In [1]: import numpy as np

In [2]: from numpy import linalg as LA

In [3]: np.set_printoptions(precision=3, suppress=True, linewidth=160)

In [4]: r0 = np.array([0, 2, -2])

In [5]: rng = np.random.default_rng(380073)

In [6]: M = np.outer(rng.normal(size=32), r0) + 0.3 * rng.normal(size=(32, 3))

In [7]: M
Out[7]: 
array([[ 0.012, -0.437,  0.577],
       [ 0.701, -0.925,  0.695],
       [-0.375, -0.316,  0.571],
       [-0.146, -0.778,  0.617],
       [ 0.189, -1.241,  0.903],
       [-0.212,  0.418, -0.492],
       [ 0.299,  2.509, -2.642],
       [-0.539,  0.458, -0.329],
       [ 0.335,  0.417, -0.478],
       [ 0.176, -0.756,  1.325],
       [ 0.151, -2.845,  3.006],
       [ 0.403,  1.242, -0.993],
       [-0.217,  1.008, -1.904],
       [-0.148,  2.122, -2.363],
       [-0.54 ,  0.458, -0.394],
       [-0.264,  1.2  , -1.315],
       [-0.566, -0.446,  0.794],
       [ 0.149, -1.903,  1.907],
       [-0.006,  1.31 , -1.404],
       [-0.193, -0.732,  1.145],
       [-0.058, -2.837,  2.976],
       [ 0.237,  0.405, -0.49 ],
       [-0.022, -3.43 ,  3.745],
       [ 0.18 , -4.298,  4.204],
       [ 0.209, -0.104, -0.158],
       [ 0.4  ,  4.284, -4.7  ],
       [-0.09 ,  1.666, -1.201],
       [ 0.001, -1.04 ,  0.552],
       [ 0.398, -0.286,  0.159],
       [-0.121, -1.622,  1.57 ],
       [ 0.32 , -0.699,  2.206],
       [-0.306,  1.212, -1.468]])

In [8]: C2 = np.cov(M, rowvar=False)

In [9]: np.polyfit(M[:, 2], M[:, 0], 1)
Out[9]: array([0.004, 0.01 ])

In [10]: np.argsort(-M.std(axis=0).round(6), kind="stable")
Out[10]: array([2, 1, 0])

In [11]: C2.shape
Out[11]: (3, 3)

In [12]: LA.eigvalsh(C2)[::-1]
Out[12]: array([6.732, 0.094, 0.073])

In [13]: np.corrcoef(M.T)
Out[13]: 
array([[ 1.   , -0.03 ,  0.025],
       [-0.03 ,  1.   , -0.978],
       [ 0.025, -0.978,  1.   ]])

In [14]: round(float(np.corrcoef(M[:, 2], M[:, 0])[0, 1]), 3)
Out[14]: 0.025

In [15]: C2
Out[15]: 
array([[ 0.094, -0.016,  0.015],
       [-0.016,  3.155, -3.32 ],
       [ 0.015, -3.32 ,  3.649]])

In [16]: np.median(M, axis=0)
Out[16]: array([-0.002, -0.301,  0.356])

In [17]: x = np.array([2, -2, -2])

In [18]: target = M @ x

In [19]: LA.lstsq(M, target)[0]
Out[19]: array([ 2., -2., -2.])

In [20]: target = target + 0.1 * rng.normal(size=32)

In [21]: target.round(3) + 0
Out[21]: 
array([-0.32 ,  1.93 , -1.041, -0.018,  1.074, -0.087,  0.907, -1.36 ,  0.775, -0.682,  0.071,  0.358,  1.415,  0.076, -1.197, -0.167, -1.959,  0.347,  0.199,
       -0.932, -0.466,  0.608, -0.714,  0.498,  0.993,  1.84 , -1.064,  0.883,  1.084, -0.012, -2.42 ,  0.   ])

In [22]: coef, *_ = LA.lstsq(M, target)

In [23]: np.round(M.T @ (target - M @ coef), 3) + 0
Out[23]: array([0., 0., 0.])

In [24]: coef
Out[24]: array([ 2.013, -1.982, -1.994])

In [25]: coef.round()
Out[25]: array([ 2., -2., -2.])

In [26]: D = LA.norm(M[:, None] - M[None], axis=-1)

In [27]: D[:5, :5]
Out[27]: 
array([[0.   , 0.853, 0.405, 0.378, 0.886],
       [0.853, 0.   , 1.243, 0.864, 0.636],
       [0.405, 1.243, 0.   , 0.518, 1.133],
       [0.378, 0.864, 0.518, 0.   , 0.639],
       [0.886, 0.636, 1.133, 0.639, 0.   ]])

In [28]: D.mean(axis=1).argmax()
Out[28]: np.int64(25)

In [29]: other = np.array([[-1, 2, -1], [-1, -1, 0], [-2, 1, 0]])

In [30]: np.vstack([M, other.T]).shape
Out[30]: (35, 3)

In [31]: np.einsum("ij->j", M)
Out[31]: array([ 0.361, -5.986,  6.62 ])
